$ python3 -q
>>> import numpy as np
>>> np.set_printoptions(suppress=True, linewidth=160)
>>> mat = np.cumsum(np.array([[0, 0, 3],
...     [-3, -1, -1],
...     [2, 2, 2],
...     [-2, 2, -1],
...     [1, 1, 0],
...     [2, -1, 2],
...     [-3, 1, -1],
...     [-3, 1, -3],
...     [-1, -1, -3],
...     [0, -3, 0],
...     [-1, -1, -1],
...     [3, -1, 2],
...     [1, 1, -2],
...     [1, 1, -1],
...     [-3, 0, 0],
...     [0, 3, 2],
...     [-3, -1, 3],
...     [-1, 1, 0],
...     [0, -1, -2],
...     [-2, 1, 3],
...     [-1, -2, -2],
...     [2, -2, -2],
...     [-3, 3, -1]]), axis=0)
>>> mat
array([[  0,   0,   3],
       [ -3,  -1,   2],
       [ -1,   1,   4],
       [ -3,   3,   3],
       [ -2,   4,   3],
       [  0,   3,   5],
       [ -3,   4,   4],
       [ -6,   5,   1],
       [ -7,   4,  -2],
       [ -7,   1,  -2],
       [ -8,   0,  -3],
       [ -5,  -1,  -1],
       [ -4,   0,  -3],
       [ -3,   1,  -4],
       [ -6,   1,  -4],
       [ -6,   4,  -2],
       [ -9,   3,   1],
       [-10,   4,   1],
       [-10,   3,  -1],
       [-12,   4,   2],
       [-13,   2,   0],
       [-11,   0,  -2],
       [-14,   3,  -3]])
>>> W2 = mat[[21, 9]].astype(float)
>>> for _ in range(3):
...     idx = np.linalg.norm(mat[:, None] - W2, axis=-1).argmin(axis=1)
...     W2 = np.array([mat[idx == j].mean(axis=0) for j in range(2)])
... 
>>> idx
array([1, 1, 1, 1, 1, 1, 1, 1, 0, 1, 0, 1, 1, 1, 1, 1, 0, 0, 0, 0, 0, 0, 0])
>>> np.round(W2[1] - W2[0], 2)
array([ 6.94, -0.77,  1.42])
>>> np.bincount(idx)
array([ 9, 14])
>>> W1 = np.array([[2, 5, 2, 4, 9, 2], [1, 1, 7, 9, 6, 3], [0, 3, 4, 2, 8, 7]])
>>> beta = np.array([9, 5, 6, 9, 6, 9])
>>> hid = np.maximum(mat @ W1 + beta, 0)
>>> hid
array([[ 9, 14, 18, 15, 30, 30],
       [ 2,  0,  1,  0,  0, 14],
       [ 8, 13, 27, 22, 35, 38],
       [ 6,  2, 33, 30, 21, 33],
       [ 9,  8, 42, 43, 36, 38],
       [12, 23, 47, 46, 64, 53],
       [ 7,  6, 44, 41, 35, 43],
       [ 2,  0, 33, 32,  0, 19],
       [ 0,  0, 12, 13,  0,  0],
       [ 0,  0,  0,  0,  0,  0],
       [ 0,  0,  0,  0,  0,  0],
       [ 0,  0,  0,  0,  0,  0],
       [ 1,  0,  0,  0,  0,  0],
       [ 4,  0,  0,  0,  0,  0],
       [ 0,  0,  0,  0,  0,  0],
       [ 1,  0, 14, 17,  0,  0],
       [ 0,  0, 13,  2,  0,  7],
       [ 0,  0, 18,  7,  0,  8],
       [ 0,  0,  3,  0,  0,  0],
       [ 0,  0, 18,  1,  0, 11],
       [ 0,  0,  0,  0,  0,  0],
       [ 0,  0,  0,  0,  0,  0],
       [ 0,  0,  0,  0,  0,  0]])
>>> W2 = np.array([[-8, 0, 2], [4, -4, -6], [2, 1, 5], [6, 1, 6], [6, 2, 1], [0, -9, 2]])
>>> hid @ W2
array([[ 290, -233,  204],
       [ -14, -125,   37],
       [ 384, -275,  316],
       [ 332, -200,  432],
       [ 518, -217,  550],
       [ 750, -348,  567],
       [ 512, -256,  565],
       [ 242, -106,  399],
       [ 102,   25,  138],
       [   0,    0,    0],
       [   0,    0,    0],
       [   0,    0,    0],
       [  -8,    0,    2],
       [ -32,    0,    8],
       [   0,    0,    0],
       [ 122,   31,  174],
       [  38,  -48,   91],
       [  78,  -47,  148],
       [   6,    3,   15],
       [  42,  -80,  118],
       [   0,    0,    0],
       [   0,    0,    0],
       [   0,    0,    0]])
